>>> import numpy as np
>>> import numpy.linalg as la
>>> np.set_printoptions(suppress=True, linewidth=140)
>>> mat = np.load("data.npy")
>>> mat
array([[0, 1, 0, 0, 0, 0, 0, 0, 1],
       [1, 0, 0, 0, 0, 0, 0, 0, 1],
       [0, 0, 0, 0, 0, 0, 0, 0, 0],
       [0, 0, 0, 0, 0, 0, 0, 1, 1],
       [0, 0, 0, 0, 0, 0, 0, 0, 0],
       [0, 0, 0, 0, 0, 0, 0, 0, 1],
       [0, 0, 0, 0, 0, 0, 0, 1, 1],
       [0, 0, 0, 1, 0, 0, 1, 0, 0],
       [1, 1, 0, 1, 0, 1, 1, 0, 0]])
>>> rng = np.random.default_rng(302)
>>> idx = rng.permutation(9)
>>> idx
array([6, 1, 4, 0, 2, 7, 5, 8, 3])
>>> B = mat[idx][:, idx]
>>> np.round(la.det(B), 2), np.round(la.det(mat[idx]), 2)
(np.float64(0.0), np.float64(0.0))
>>> np.trace(B)
np.int64(0)
>>> np.diag(B)
array([0, 0, 0, 0, 0, 0, 0, 0, 0])
>>> B
array([[0, 0, 0, 0, 0, 1, 0, 1, 0],
       [0, 0, 0, 1, 0, 0, 0, 1, 0],
       [0, 0, 0, 0, 0, 0, 0, 0, 0],
       [0, 1, 0, 0, 0, 0, 0, 1, 0],
       [0, 0, 0, 0, 0, 0, 0, 0, 0],
       [1, 0, 0, 0, 0, 0, 0, 0, 1],
       [0, 0, 0, 0, 0, 0, 0, 1, 0],
       [1, 1, 0, 1, 0, 0, 1, 0, 1],
       [0, 0, 0, 0, 0, 1, 0, 1, 0]])
>>> np.round(np.sort(np.abs(la.eigvals(B))), 2) + 0
array([0.  , 0.  , 0.  , 0.29, 0.86, 1.  , 1.27, 2.35, 2.65])
>>> np.allclose(B, mat)
False
>>> evals, V = la.eigh(mat)
>>> np.round(np.abs(V[:, -1]), 2) + 0
array([0.38, 0.38, 0.  , 0.33, 0.  , 0.23, 0.33, 0.25, 0.62])
>>> round(evals.sum(), 2), np.trace(mat)
(np.float64(-0.0), np.int64(0))
>>> np.round(la.eigvalsh(mat @ mat), 2) + 0
array([0.  , 0.  , 0.  , 0.09, 0.74, 1.  , 1.62, 5.54, 7.01])
>>> np.round(la.eigvalsh(mat + -2 * np.eye(9)), 2)
array([-4.35, -3.  , -2.86, -2.  , -2.  , -2.  , -1.71, -0.73,  0.65])
>>> (evals > 1e-8).sum(), (evals < -1e-8).sum()
(np.int64(3), np.int64(3))
>>> evals, V = la.eigh(mat)
>>> vec = np.array([2, 1, 1, 0, 0, 0, 0, 2, 2])
>>> (np.sign(V[:, -1].round(6)) == np.sign(V[0, -1].round(6))).astype(int)
array([1, 1, 0, 1, 0, 1, 1, 1, 1])
>>> np.abs(mat).sum(axis=1).max(), round(np.abs(evals).max(), 2)
(np.int64(5), np.float64(2.65))
>>> np.round(la.eigvalsh(mat[1:, 1:]), 2) + 0
array([-2.29, -0.87,  0.  ,  0.  ,  0.  ,  0.  ,  0.87,  2.29])
>>> mat @ mat
array([[2, 1, 0, 1, 0, 1, 1, 0, 1],
       [1, 2, 0, 1, 0, 1, 1, 0, 1],
       [0, 0, 0, 0, 0, 0, 0, 0, 0],
       [1, 1, 0, 2, 0, 1, 2, 0, 0],
       [0, 0, 0, 0, 0, 0, 0, 0, 0],
       [1, 1, 0, 1, 0, 1, 1, 0, 0],
       [1, 1, 0, 2, 0, 1, 2, 0, 0],
       [0, 0, 0, 0, 0, 0, 0, 2, 2],
       [1, 1, 0, 0, 0, 0, 0, 2, 5]])
>>> np.round(np.sort(la.eigvals(mat).real), 2) + 0
array([-2.35, -1.  , -0.86,  0.  ,  0.  ,  0.  ,  0.29,  1.27,  2.65])
>>> (mat != 0).astype(int)
array([[0, 1, 0, 0, 0, 0, 0, 0, 1],
       [1, 0, 0, 0, 0, 0, 0, 0, 1],
       [0, 0, 0, 0, 0, 0, 0, 0, 0],
       [0, 0, 0, 0, 0, 0, 0, 1, 1],
       [0, 0, 0, 0, 0, 0, 0, 0, 0],
       [0, 0, 0, 0, 0, 0, 0, 0, 1],
       [0, 0, 0, 0, 0, 0, 0, 1, 1],
       [0, 0, 0, 1, 0, 0, 1, 0, 0],
       [1, 1, 0, 1, 0, 1, 1, 0, 0]])
>>> np.flatnonzero(la.matrix_power((mat != 0) + (mat.T != 0) + np.eye(9), 9)[0])
array([0, 1, 3, 5, 6, 7, 8])
>>> rank = la.matrix_rank(mat)
>>> rank
np.int64(6)
>>> ns = la.svd(mat)[2][rank:].T
>>> [int(la.matrix_rank(np.delete(mat, i, axis=0))) for i in range(9)]
[5, 5, 6, 6, 6, 5, 6, 5, 5]
>>> [int(la.matrix_rank(mat[:i])) for i in range(1, len(mat) + 1)]
[1, 2, 2, 3, 3, 4, 4, 5, 6]
>>> [int(la.matrix_rank(mat[:, :j + 1])) for j in range(9)]
[1, 2, 2, 3, 3, 4, 4, 5, 6]
>>> np.allclose(mat @ ns, 0)
True
>>> M = 4 * np.eye(16) + np.eye(16, k=1)
>>> M
array([[4., 1., 0., 0., 0., 0., 0., 0., 0., 0., 0., 0., 0., 0., 0., 0.],
       [0., 4., 1., 0., 0., 0., 0., 0., 0., 0., 0., 0., 0., 0., 0., 0.],
       [0., 0., 4., 1., 0., 0., 0., 0., 0., 0., 0., 0., 0., 0., 0., 0.],
       [0., 0., 0., 4., 1., 0., 0., 0., 0., 0., 0., 0., 0., 0., 0., 0.],
       [0., 0., 0., 0., 4., 1., 0., 0., 0., 0., 0., 0., 0., 0., 0., 0.],
       [0., 0., 0., 0., 0., 4., 1., 0., 0., 0., 0., 0., 0., 0., 0., 0.],
       [0., 0., 0., 0., 0., 0., 4., 1., 0., 0., 0., 0., 0., 0., 0., 0.],
       [0., 0., 0., 0., 0., 0., 0., 4., 1., 0., 0., 0., 0., 0., 0., 0.],
       [0., 0., 0., 0., 0., 0., 0., 0., 4., 1., 0., 0., 0., 0., 0., 0.],
       [0., 0., 0., 0., 0., 0., 0., 0., 0., 4., 1., 0., 0., 0., 0., 0.],
       [0., 0., 0., 0., 0., 0., 0., 0., 0., 0., 4., 1., 0., 0., 0., 0.],
       [0., 0., 0., 0., 0., 0., 0., 0., 0., 0., 0., 4., 1., 0., 0., 0.],
       [0., 0., 0., 0., 0., 0., 0., 0., 0., 0., 0., 0., 4., 1., 0., 0.],
       [0., 0., 0., 0., 0., 0., 0., 0., 0., 0., 0., 0., 0., 4., 1., 0.],
       [0., 0., 0., 0., 0., 0., 0., 0., 0., 0., 0., 0., 0., 0., 4., 1.],
       [0., 0., 0., 0., 0., 0., 0., 0., 0., 0., 0., 0., 0., 0., 0., 4.]])
>>> # triangular
>>> la.norm(M, axis=1).argmax()
np.int64(0)
>>> round(float(la.norm(M[2], 1)), 2), np.round(la.norm(M[2], np.inf), 2)
(5.0, np.float64(4.0))
>>> np.round(la.norm(M, 2), 2)
np.float64(4.99)
>>> round(la.norm(M, 1), 2), round(la.norm(M, np.inf), 2)
(np.float64(5.0), np.float64(5.0))
